>>> import numpy as np
>>> np.set_printoptions(precision=1, suppress=True, linewidth=100)
>>> def rnd(a):
...     return np.round(a, 1) + 0
... 
>>> data = np.loadtxt("test16.csv", delimiter=",")
>>> data
array([[ 15.,   6.,   3.],
       [  6.,  24., -13.],
       [  3., -13.,  40.]])
>>> # symmetric
>>> out = data / np.linalg.norm(data, axis=1, keepdims=True)
>>> G = out @ out.T
>>> rnd(G[1])
array([ 0.4,  1. , -0.7])
>>> np.argwhere(np.triu(np.abs(G) > 0.95, 1))
array([], shape=(0, 2), dtype=int64)
>>> (G - 2 * np.eye(3)).round(6).argmax(axis=1)
array([1, 0, 0])
>>> rnd(np.degrees(np.arccos(np.clip(G[1, 2], -1, 1))))
np.float64(133.7)
>>> evals, vecs = np.linalg.eig(data)
>>> rnd(np.sort(np.linalg.eigvals(data @ data)))
array([  83. ,  511.8, 2234.2])
>>> rnd(np.prod(evals))
np.float64(9741.0)
>>> rng = np.random.default_rng(28)
>>> z = rng.permutation(3)
>>> z
array([1, 2, 0])
>>> out = data[z][:, z]
>>> rnd(np.sort(np.abs(np.linalg.eigvals(out))))
array([ 9.1, 22.6, 47.3])
>>> np.diag(out)
array([24., 40., 15.])
>>> rnd(np.linalg.det(out)), rnd(np.linalg.det(data[z]))
(np.float64(9741.0), np.float64(9741.0))
>>> out
array([[ 24., -13.,   6.],
       [-13.,  40.,   3.],
       [  6.,   3.,  15.]])
>>> np.allclose(out, data)
False
>>> np.einsum("ii->", data)
np.float64(79.0)
>>> rnd(np.linalg.det(data[::-1]))
np.float64(-9741.0)
>>> np.einsum("ij,ji->", data, data)
np.float64(2829.0)
>>> rnd(np.linalg.det(2 * data)), rnd(np.linalg.det(data))
(np.float64(77928.0), np.float64(9741.0))
>>> np.kron(np.eye(2, dtype=int), data)
array([[ 15.,   6.,   3.,   0.,   0.,   0.],
       [  6.,  24., -13.,   0.,   0.,  -0.],
       [  3., -13.,  40.,   0.,  -0.,   0.],
       [  0.,   0.,   0.,  15.,   6.,   3.],
       [  0.,   0.,  -0.,   6.,  24., -13.],
       [  0.,  -0.,   0.,   3., -13.,  40.]])
>>> rnd(np.linalg.eigvals(data))
array([ 9.1, 22.6, 47.3])
